In [1]: import numpy as np

In [2]: np.set_printoptions(suppress=True, linewidth=120)

In [3]: def rnd(a):
   ...:     return np.round(a, 2) + 0
   ...: 

In [4]: E = np.load("test19.npy")

In [5]: print(rnd(E))
[[-1.3  -0.05  2.7 ]
 [-0.26  0.21 -2.98]
 [-2.95  0.25  0.48]
 [ 2.99 -0.27 -0.11]
 [ 2.18 -0.33  2.03]
 [-0.42  0.22 -2.96]
 [-1.47 -0.03  2.62]
 [ 0.67 -0.25  2.91]
 [ 1.36 -0.29  2.66]
 [ 2.91 -0.31  0.67]
 [ 2.53 -0.14 -1.61]
 [ 0.24 -0.21  2.98]
 [-1.38 -0.04  2.67]
 [ 2.97 -0.25 -0.38]
 [-1.4  -0.03  2.65]
 [ 1.71 -0.01 -2.47]
 [-2.36  0.11  1.85]
 [-1.88  0.03  2.34]
 [ 2.99 -0.28  0.05]
 [ 2.94 -0.31  0.53]
 [ 2.28 -0.09 -1.95]
 [-2.15  0.07  2.09]
 [-2.61  0.15  1.47]
 [-1.99  0.33 -2.22]
 [ 2.77 -0.33  1.09]
 [-1.79  0.32 -2.38]
 [ 0.66  0.12 -2.92]]

In [6]: Xs = E - E.mean(axis=0)

In [7]: U, sv, Vt = np.linalg.svd(Xs, full_matrices=False)

In [8]: print(np.abs(Vt[0]).argmax())
2

In [9]: print((np.sign(U[:, 0]) == np.sign(U[0, 0])).astype(int))
[1 0 1 0 0 0 1 1 1 0 0 1 1 0 1 0 1 1 0 0 0 1 1 0 0 0 0]

In [10]: print(np.abs(U[:, 0]).argmax())
20

In [11]: print(np.linalg.matrix_rank(Xs))
2

In [12]: print(rnd(sv ** 2 / (sv ** 2).sum()))
[0.6 0.4 0. ]

In [13]: print(rnd(sv))
[11.91  9.7   0.  ]

In [14]: Xs = E - E.mean(axis=0)

In [15]: vecs = np.linalg.svd(Xs)[2][:2]

In [16]: Y = Xs - Xs @ vecs.T @ vecs

In [17]: print(rnd(np.diag(vecs.T @ vecs)))
[0.99 0.01 1.  ]

In [18]: print(rnd(np.linalg.norm(Y) / np.linalg.norm(Xs)))
0.0

In [19]: print(rnd(Y.std(axis=0)))
[0. 0. 0.]

In [20]: print(np.linalg.norm(Y, axis=1).round(6).argmax())
0

In [21]: print(rnd(np.cov(Xs @ vecs.T, rowvar=False)))
[[5.45 0.  ]
 [0.   3.62]]

In [22]: D = np.linalg.norm(E[:, None] - E[None], axis=-1)

In [23]: print((D + 1e9 * np.eye(27)).round(6).argmin(axis=1))
[12  5 22 18  8  1 14 11  7 19 20  7 14  3 12 20 21 21  3  9 10 16 16 25  9 23  1]

In [24]: print(rnd(np.linalg.norm(E, axis=1)))
[3. 3. 3. 3. 3. 3. 3. 3. 3. 3. 3. 3. 3. 3. 3. 3. 3. 3. 3. 3. 3. 3. 3. 3. 3. 3. 3.]

In [25]: A = np.vander(np.arange(2) - 1, 4, increasing=True)

In [26]: print(A)
[[ 1 -1  1 -1]
 [ 1  0  0  0]]

In [27]: # columns 1 and 3 are equal

In [28]: x0 = np.array([7, 1, -9, -7])

In [29]: h = np.maximum(A @ x0, 0)

In [30]: print(np.flatnonzero(h > 1e-9))
[0 1]

In [31]: print(A * (h > 1e-9)[:, None])
[[ 1 -1  1 -1]
 [ 1  0  0  0]]

In [32]: print(rnd(np.tanh(A @ x0)))
[1. 1.]

In [33]: print(A.T @ h)
[11 -4  4 -4]

In [34]: print(A[1] @ A[0])
1

In [35]: print(rnd(np.linalg.norm(A) ** 2 / np.linalg.norm(A, 2) ** 2))
1.16

In [36]: print(np.linalg.norm(A, axis=1).argmax())
0

In [37]: mat = np.loadtxt("dump.csv", delimiter=",")

In [38]: print(mat)
[[-2.74 -2.73  0.08]
 [-0.65 -0.72 -0.03]
 [ 0.74  0.79  0.01]
 [ 1.35  1.47  0.  ]
 [ 3.76  3.63  0.04]
 [-0.44 -0.49  0.06]
 [ 0.46  0.44 -0.02]
 [-0.69 -0.69  0.  ]
 [ 2.14  2.08  0.1 ]
 [ 0.84  0.96  0.06]
 [ 0.36  0.38 -0.03]
 [-2.66 -2.64  0.05]
 [ 1.    1.04  0.08]
 [ 0.71  0.72  0.07]
 [-0.7  -0.74 -0.01]
 [-4.19 -4.11 -0.04]
 [ 1.76  1.85  0.03]
 [ 0.99  1.01  0.02]
 [-0.73 -0.77  0.04]
 [-0.96 -0.91 -0.03]
 [ 0.2   0.12 -0.04]
 [-0.82 -0.78  0.01]
 [ 4.11  4.18 -0.01]
 [-2.92 -3.04 -0.09]
 [ 1.96  2.14 -0.02]]

In [39]: print(round(np.log10(np.linalg.cond(mat))))
2

In [40]: print(np.linalg.matrix_rank(mat, rtol=0.1))
1

In [41]: print([round(float(x), 2) for x in np.linalg.svd(mat, compute_uv=False)[:3]])
[13.67, 0.26, 0.23]

In [42]: D = np.linalg.norm(mat[:, None] - mat[None], axis=-1)

In [43]: print(D[10].round(6).argsort(kind="stable")[:4])
[10  6 20 13]

In [44]: print(rnd(D[:5, :5]))
[[0.   2.9  4.95 5.86 9.09]
 [2.9  0.   2.05 2.97 6.19]
 [4.95 2.05 0.   0.91 4.15]
 [5.86 2.97 0.91 0.   3.24]
 [9.09 6.19 4.15 3.24 0.  ]]

In [45]: print((D + 1e9 * np.eye(25)).round(6).argmin(axis=1))
[11 14 13 16 22  1 10 14 24 17  6  0 17  2  7 23 24 12 14 21 10 18  4  0  8]

In [46]: print(D.shape)
(25, 25)

In [47]: rng = np.random.default_rng(1809)

In [48]: W0 = (rng.random((4, 4)) < 0.3) + np.eye(4)

In [49]: W0 /= W0.sum(axis=1, keepdims=True)

In [50]: print(rnd(W0))
[[1.   0.   0.   0.  ]
 [0.   0.67 0.33 0.  ]
 [0.   0.5  0.5  0.  ]
 [0.   0.   0.   1.  ]]

In [51]: print(rnd(np.linalg.det(W0)))
0.17

In [52]: vals, vecs = np.linalg.eig(W0)

In [53]: print(rnd(np.prod(vals)))
0.17

In [54]: print(rnd(W0 @ vecs[:, 0] - vals[0] * vecs[:, 0]))
[0. 0. 0. 0.]

In [55]: print(rnd(np.linalg.matrix_power(W0, 100)))
[[1.  0.  0.  0. ]
 [0.  0.6 0.4 0. ]
 [0.  0.6 0.4 0. ]
 [0.  0.  0.  1. ]]

In [56]: print(rnd(np.sort(np.abs(np.linalg.eigvals(W0)))[::-1]))
[1.   1.   1.   0.17]

In [57]: print(rnd(np.linalg.matrix_power(W0, 2)))
[[1.   0.   0.   0.  ]
 [0.   0.61 0.39 0.  ]
 [0.   0.58 0.42 0.  ]
 [0.   0.   0.   1.  ]]

In [58]: p = np.eye(4)[0]

In [59]: for _ in range(6):
    ...:     p = p @ W0
    ...:     print(p.round(2))
    ...: 
[1. 0. 0. 0.]
[1. 0. 0. 0.]
[1. 0. 0. 0.]
[1. 0. 0. 0.]
[1. 0. 0. 0.]
[1. 0. 0. 0.]

In [60]: arr = np.loadtxt("data.csv", delimiter=",")

In [61]: print(arr)
[[20. 16.  9. 19.  9.]
 [16. 22. 12. 22. 12.]
 [ 9. 12. 14. 11. 12.]
 [19. 22. 11. 24.  9.]
 [ 9. 12. 12.  9. 18.]]

In [62]: U, sv, Vt = np.linalg.svd(arr, full_matrices=False)

In [63]: print(np.allclose(U * sv @ Vt, arr))
True

In [64]: print((sv > 1e-8).sum())
5

In [65]: print(U.shape, sv.shape, Vt.shape)
(5, 5) (5,) (5, 5)

In [66]: print(rnd(np.cumsum(sv ** 2) / np.sum(sv ** 2)))
[0.95 0.99 1.   1.   1.  ]

In [67]: print(np.abs(U[:, 0]).round(6).argmax())
3

In [68]: vals, vecs = np.linalg.eigh(arr)

In [69]: print(rnd(vals))
[ 0.03  3.48  5.18 15.1  74.21]

In [70]: print((vals > 1e-8).sum(), (vals < -1e-8).sum())
5 0

In [71]: print(rnd(vecs.T @ vecs))
[[1. 0. 0. 0. 0.]
 [0. 1. 0. 0. 0.]
 [0. 0. 1. 0. 0.]
 [0. 0. 0. 1. 0.]
 [0. 0. 0. 0. 1.]]

In [72]: print(rnd(np.abs(vecs[:, -1])))
[0.46 0.52 0.34 0.54 0.34]

In [73]: print(rnd(np.linalg.svd(arr, compute_uv=False)))
[74.21 15.1   5.18  3.48  0.03]

In [74]: print(np.unique(vals.round(6) + 0, return_counts=True)[1])
[1 1 1 1 1]

In [75]: print(rnd(np.linalg.eigvalsh(arr @ arr)))
[   0.     12.08   26.88  228.07 5506.97]

In [76]: w1 = np.array([[3, 5, 0, 0, 4, 0],
    ...:     [1, 3, 1, 5, 4, 2],
    ...:     [2, 3, 4, 4, 1, 3],
    ...:     [4, 0, 0, 2, 1, 5]])

In [77]: coef = np.array([-5, 5, 0, 4, 3, 0])

In [78]: act = np.maximum(W0 @ w1 + coef, 0)

In [79]: print((act > 0).astype(int))
[[0 1 0 1 1 0]
 [0 1 1 1 1 1]
 [0 1 1 1 1 1]
 [0 1 0 1 1 1]]

In [80]: print((act > 0).mean(axis=0))
[0.   1.   0.5  1.   1.   0.75]

In [81]: print(rnd(act))
[[ 0.   10.    0.    4.    7.    0.  ]
 [ 0.    8.    2.    8.67  6.    2.33]
 [ 0.    8.    2.5   8.5   5.5   2.5 ]
 [ 0.    5.    0.    6.    4.    5.  ]]

In [82]: Z = np.array([[-3, 2], [2, 2], [-2, -1], [3, -2], [1, 1], [3, 3]])

In [83]: print(w1 @ Z)
[[ 5 20]
 [26  7]
 [14  8]
 [10 20]]

In [84]: print((act @ Z).round(6).argmax(axis=1))
[0 0 0 0]

In [85]: F = np.load("sample2.npy")

In [86]: print(rnd(F))
[[ 1.26  0.07 -0.54 -0.06  0.76]
 [ 0.07  1.19  0.09 -0.39 -0.06]
 [-0.54  0.09  0.73 -0.1   0.17]
 [-0.06 -0.39 -0.1   1.79  0.04]
 [ 0.76 -0.06  0.17  0.04  1.03]]

In [87]: vals, vecs = np.linalg.eigh(F)

In [88]: print(rnd(np.linalg.eigvalsh(F + 3 * np.eye(5))))
[3. 4. 4. 5. 5.]

In [89]: print(np.unique(vals.round(6) + 0, return_counts=True)[1])
[1 2 2]

In [90]: print(rnd(vals))
[0. 1. 1. 2. 2.]

In [91]: print((vals > 1e-8).sum(), (vals < -1e-8).sum())
4 0

In [92]: print(rnd(vecs.T @ F @ vecs))
[[0. 0. 0. 0. 0.]
 [0. 1. 0. 0. 0.]
 [0. 0. 1. 0. 0.]
 [0. 0. 0. 2. 0.]
 [0. 0. 0. 0. 2.]]

In [93]: print(rnd(vecs.T @ vecs))
[[1. 0. 0. 0. 0.]
 [0. 1. 0. 0. 0.]
 [0. 0. 1. 0. 0.]
 [0. 0. 0. 1. 0.]
 [0. 0. 0. 0. 1.]]

In [94]: print(vals.sum(), rnd(np.trace(F)))
6.0 6.0

In [95]: print(rnd(np.linalg.svd(F, compute_uv=False)))
[2. 2. 1. 1. 0.]

In [96]: print(rnd(np.linalg.norm(F, 2) / np.linalg.norm(F)))
0.63

In [97]: vals, vecs = np.linalg.eigh(F)

In [98]: x0 = np.array([5, -1, -3, 9, -3])

In [99]: print(rnd(np.abs(F).sum(axis=1).max()), rnd(np.abs(vals).max()))
2.7 2.0

In [100]: print(rnd(vecs * np.abs(vals) @ vecs.T))
[[ 1.26  0.07 -0.54 -0.06  0.76]
 [ 0.07  1.19  0.09 -0.39 -0.06]
 [-0.54  0.09  0.73 -0.1   0.17]
 [-0.06 -0.39 -0.1   1.79  0.04]
 [ 0.76 -0.06  0.17  0.04  1.03]]

In [101]: print(rnd(x0 @ F @ x0))
194.57

In [102]: K = np.loadtxt("x.csv", delimiter=",")

In [103]: print(K)
[[ 0.  4.  0.  4.  0.  4.]
 [ 1.  7.  1.  7.  1.  7.]
 [ 2. -5.  2. -5.  2. -5.]
 [ 0.  4.  0.  4.  0.  4.]
 [ 1.  7.  1.  7.  1.  7.]
 [ 2. -5.  2. -5.  2. -5.]]

In [104]: U, sv, Vt = np.linalg.svd(K)

In [105]: print(rnd(sv))
[23.25  5.42  0.    0.    0.    0.  ]

In [106]: Y = U[:, :2] @ np.diag(sv[:2]) @ Vt[:2]

In [107]: print(np.linalg.matrix_rank(K, rtol=0.05))
2

In [108]: print(rnd(Y))
[[ 0.  4.  0.  4.  0.  4.]
 [ 1.  7.  1.  7.  1.  7.]
 [ 2. -5.  2. -5.  2. -5.]
 [ 0.  4.  0.  4.  0.  4.]
 [ 1.  7.  1.  7.  1.  7.]
 [ 2. -5.  2. -5.  2. -5.]]

In [109]: print(np.linalg.matrix_rank(Y))
2

In [110]: print(rnd(np.linalg.norm(K - Y) / np.linalg.norm(K)))
0.0

In [111]: x0 = np.array([8, 5, 1, 9, 1, 6])

In [112]: h = np.maximum(K @ x0, 0)

In [113]: print(K.T @ h)
[ 300. 2740.  300. 2740.  300. 2740.]

In [114]: print(h)
[ 80. 150.   0.  80. 150.   0.]

In [115]: print(K * (h > 1e-9)[:, None])
[[ 0.  4.  0.  4.  0.  4.]
 [ 1.  7.  1.  7.  1.  7.]
 [ 0. -0.  0. -0.  0. -0.]
 [ 0.  4.  0.  4.  0.  4.]
 [ 1.  7.  1.  7.  1.  7.]
 [ 0. -0.  0. -0.  0. -0.]]

In [116]: assert F == F.T
ValueError: The truth value of an array with more than one element is ambiguous. Use a.any() or a.all()


In [117]: print(rnd(np.sort(np.abs(np.linalg.eigvals(F)))))
[0. 1. 1. 2. 2.]

In [118]: print(np.allclose(F, F.T))
True

In [119]: print(rnd(np.linalg.matrix_power(F, 2)))
[[ 2.49  0.1  -0.94 -0.13  1.65]
 [ 0.1   1.58  0.16 -1.18 -0.08]
 [-0.94  0.16  0.87 -0.24 -0.12]
 [-0.13 -1.18 -0.24  3.39  0.07]
 [ 1.65 -0.08 -0.12  0.07  1.68]]

In [120]: F.inv()
AttributeError: 'numpy.ndarray' object has no attribute 'inv'


In [121]: print(rnd(np.abs(np.linalg.eigvals(F)).max()))
2.0

In [122]: U, sv, Vt = np.linalg.svd(K)

In [123]: vecs = Vt[:(sv > 1e-8).sum()]

In [124]: x0 = K[1] + -3 * K[2] + rng.integers(2) * np.eye(6)[2]

In [125]: print(x0)
[-5. 22. -5. 22. -5. 22.]

In [126]: print(np.allclose(vecs.T @ vecs @ x0, x0))
True

In [127]: ang = np.radians(36)

In [128]: Rm = np.eye(6)

In [129]: Rm[1, 1] = Rm[0, 0] = np.cos(ang)

In [130]: Rm[1, 0], Rm[0, 1] = -np.sin(ang), np.sin(ang)

In [131]: print(rnd(Rm))
[[ 0.81  0.59  0.    0.    0.    0.  ]
 [-0.59  0.81  0.    0.    0.    0.  ]
 [ 0.    0.    1.    0.    0.    0.  ]
 [ 0.    0.    0.    1.    0.    0.  ]
 [ 0.    0.    0.    0.    1.    0.  ]
 [ 0.    0.    0.    0.    0.    1.  ]]

In [132]: Y = K @ Rm.T

In [133]: print(np.allclose(np.linalg.norm(K, axis=1), np.linalg.norm(Y, axis=1)))
True

In [134]: print(rnd(np.linalg.svd(K, compute_uv=False)), rnd(np.linalg.svd(Y, compute_uv=False)))
[23.25  5.42  0.    0.    0.    0.  ] [23.25  5.42  0.    0.    0.    0.  ]

In [135]: print(rnd(Y))
[[ 2.35  3.24  0.    4.    0.    4.  ]
 [ 4.92  5.08  1.    7.    1.    7.  ]
 [-1.32 -5.22  2.   -5.    2.   -5.  ]
 [ 2.35  3.24  0.    4.    0.    4.  ]
 [ 4.92  5.08  1.    7.    1.    7.  ]
 [-1.32 -5.22  2.   -5.    2.   -5.  ]]

In [136]: J = np.load("arr.npy")

In [137]: print(J)
[[ 3 -2  1  3  2  1 -1]
 [ 2  3 -2 -2  1  1 -3]
 [-2  2 -1  1  2 -2 -1]
 [ 1  0  1  1  3 -1  2]
 [ 3  0 -2  2 -1 -3  0]
 [ 2  1  2 -3 -2 -1  0]
 [ 2  0 -2 -2 -1  2 -2]]

In [138]: labels = rng.permutation(7)

In [139]: print(labels)
[1 2 3 4 6 0 5]

In [140]: Y = J[labels][:, labels]

In [141]: print(np.trace(Y))
2
